>>> import numpy as np
>>> np.set_printoptions(precision=3, suppress=True, linewidth=120, floatmode="fixed")
>>> rng = np.random.default_rng(68)
>>> feats = np.triu(rng.random((15, 15)) < 0.2, 1).astype(int)
>>> feats = feats + feats.T
>>> feats
array([[0, 0, 0, 0, 0, 0, 1, 0, 0, 1, 1, 0, 0, 0, 0],
       [0, 0, 0, 0, 0, 0, 1, 0, 0, 0, 1, 0, 1, 1, 1],
       [0, 0, 0, 0, 0, 0, 0, 0, 0, 0, 0, 0, 0, 0, 0],
       [0, 0, 0, 0, 0, 0, 0, 0, 0, 1, 0, 0, 0, 0, 0],
       [0, 0, 0, 0, 0, 0, 0, 0, 0, 0, 1, 0, 0, 0, 0],
       [0, 0, 0, 0, 0, 0, 0, 0, 0, 0, 1, 0, 0, 0, 1],
       [1, 1, 0, 0, 0, 0, 0, 1, 1, 0, 0, 1, 0, 0, 0],
       [0, 0, 0, 0, 0, 0, 1, 0, 0, 0, 0, 1, 0, 0, 1],
       [0, 0, 0, 0, 0, 0, 1, 0, 0, 1, 0, 0, 1, 0, 0],
       [1, 0, 0, 1, 0, 0, 0, 0, 1, 0, 0, 0, 0, 1, 0],
       [1, 1, 0, 0, 1, 1, 0, 0, 0, 0, 0, 0, 0, 0, 1],
       [0, 0, 0, 0, 0, 0, 1, 1, 0, 0, 0, 0, 0, 0, 0],
       [0, 1, 0, 0, 0, 0, 0, 0, 1, 0, 0, 0, 0, 0, 0],
       [0, 1, 0, 0, 0, 0, 0, 0, 0, 1, 0, 0, 0, 0, 0],
       [0, 1, 0, 0, 0, 1, 0, 1, 0, 0, 1, 0, 0, 0, 0]])
>>> np.allclose(feats[:-1].T @ np.linalg.lstsq(feats[:-1].T, feats[-1])[0], feats[-1])
False
>>> round(float(np.trace(np.linalg.pinv(feats) @ feats)), 3)
14.0
>>> np.linalg.lstsq(feats[:-1].T, feats[-1])[2]
np.int32(13)
>>> np.abs(np.diag(np.linalg.qr(feats)[1])) > 1e-9
array([ True,  True, False,  True,  True,  True,  True,  True,  True,  True,  True,  True,  True,  True,  True])
>>> r = np.linalg.matrix_rank(feats)
>>> r
np.int64(14)
>>> ns = np.linalg.svd(feats)[2][r:].T
>>> np.linalg.matrix_rank(feats.T @ feats), np.linalg.matrix_rank(feats @ feats.T)
(np.int64(14), np.int64(14))
>>> [int(np.linalg.matrix_rank(np.delete(feats, i, axis=0))) for i in range(15)]
[13, 13, 14, 13, 13, 13, 13, 13, 13, 13, 13, 13, 13, 13, 13]
>>> [int(np.linalg.matrix_rank(feats[:, :j + 1])) for j in range(15)]
[1, 2, 2, 3, 4, 5, 6, 7, 8, 9, 10, 11, 12, 13, 14]
>>> np.round(feats @ ns, 3) + 0
array([[0.000],
       [0.000],
       [0.000],
       [0.000],
       [0.000],
       [0.000],
       [0.000],
       [0.000],
       [0.000],
       [0.000],
       [0.000],
       [0.000],
       [0.000],
       [0.000],
       [0.000]])
>>> [int(np.linalg.matrix_rank(feats[:i])) for i in range(1, len(feats) + 1)]
[1, 2, 2, 3, 4, 5, 6, 7, 8, 9, 10, 11, 12, 13, 14]
>>> evals, V = np.linalg.eigh(feats)
>>> evals.sum(), np.trace(feats)
(np.float64(0.0), np.int64(0))
>>> (evals > 1e-8).sum(), (evals < -1e-8).sum()
(np.int64(7), np.int64(7))
>>> np.unique(evals.round(6) + 0, return_counts=True)[1]
array([1, 1, 1, 1, 1, 1, 1, 1, 1, 1, 1, 1, 1, 1, 1])
